% python3 -q
>>> import numpy as np
>>> import numpy.linalg as la
>>> np.set_printoptions(precision=2, suppress=True, linewidth=200, legacy="1.25")
>>> mat = np.cumsum(np.array([[0, -1, 2],
...     [0, 3, 3],
...     [3, -2, 0],
...     [-2, 2, -1],
...     [-3, -1, 1],
...     [0, 2, 0],
...     [1, 0, 2],
...     [-3, 2, -2],
...     [0, -2, 3],
...     [3, -3, 1],
...     [2, -1, -2],
...     [2, 2, 1],
...     [-1, -3, 2],
...     [-1, -3, 2],
...     [0, 0, 3],
...     [3, 2, 0],
...     [-2, -3, -2],
...     [3, -1, 1],
...     [1, 3, 2],
...     [-2, 0, -2]]), axis=0)
>>> print(mat)
[[ 0 -1  2]
 [ 0  2  5]
 [ 3  0  5]
 [ 1  2  4]
 [-2  1  5]
 [-2  3  5]
 [-1  3  7]
 [-4  5  5]
 [-4  3  8]
 [-1  0  9]
 [ 1 -1  7]
 [ 3  1  8]
 [ 2 -2 10]
 [ 1 -5 12]
 [ 1 -5 15]
 [ 4 -3 15]
 [ 2 -6 13]
 [ 5 -7 14]
 [ 6 -4 16]
 [ 4 -4 14]]
>>> Ac = mat - mat.mean(axis=0)
>>> V = la.svd(Ac)[2][:1]
>>> out = Ac - Ac @ V.T @ V
>>> np.cov(Ac @ V.T, rowvar=False)
array(32.42)
>>> out.std(axis=0)
array([1.63, 1.27, 1.31])
>>> (Ac @ V.T).std(axis=0)
array([5.55])
>>> out = mat / la.norm(mat, axis=1, keepdims=True)
>>> G = out @ out.T
>>> (G - 2 * np.eye(20)).round(6).argmax(axis=1)
array([13,  6, 11,  1,  8,  8,  1,  5,  4, 10, 12,  2, 15, 16, 13, 12, 13, 16, 19, 15])
>>> np.argwhere(np.triu(np.abs(G) > 0.95, 1))
array([[ 0, 13],
       [ 0, 14],
       [ 0, 16],
       [ 0, 17],
       [ 1,  3],
       [ 1,  6],
       [ 2, 11],
       [ 2, 18],
       [ 4,  6],
       [ 4,  8],
       [ 5,  6],
       [ 5,  7],
       [ 5,  8],
       [ 6,  8],
       [ 9, 10],
       [10, 12],
       [10, 13],
       [10, 14],
       [10, 15],
       [10, 16],
       [10, 18],
       [10, 19],
       [12, 13],
       [12, 14],
       [12, 15],
       [12, 16],
       [12, 17],
       [12, 18],
       [12, 19],
       [13, 14],
       [13, 15],
       [13, 16],
       [13, 17],
       [13, 18],
       [13, 19],
       [14, 15],
       [14, 16],
       [14, 17],
       [14, 18],
       [14, 19],
       [15, 16],
       [15, 17],
       [15, 18],
       [15, 19],
       [16, 17],
       [16, 18],
       [16, 19],
       [17, 18],
       [17, 19],
       [18, 19]])
>>> np.round(np.degrees(np.arccos(np.clip(G[10, 1], -1, 1))), 2)
30.9
>>> Ac = (mat - mat.mean(axis=0)) / mat.std(axis=0)
>>> print(np.argwhere(np.abs(Ac) > 2))
[]
>>> c = la.lstsq(np.delete(Ac, 1, axis=1), Ac[:, 1])[0]
>>> np.abs(c).argmax()
1
>>> J, _ = la.qr(np.array([[1.0, 0.3], [0.1, 0.2]]))
>>> J
array([[-1. , -0.1],
       [-0.1,  1. ]])
>>> # keeps lengths
>>> vals, V = la.eigh(J)
>>> np.unique(vals.round(6) + 0, return_counts=True)[1]
array([1, 1])
>>> V @ np.diag(vals) @ V.T
array([[-1. , -0.1],
       [-0.1,  1. ]])
>>> np.abs(V[:, -1])
array([0.05, 1.  ])
>>> la.pinv(J)
array([[-1. , -0.1],
       [-0.1,  1. ]])
>>> la.svd(J, compute_uv=False)
array([1., 1.])
>>> np.round(J @ J.T, 2) + 0
array([[1., 0.],
       [0., 1.]])
>>> print(np.round(J[:, 0] @ J[:, 1], 2))
0.0
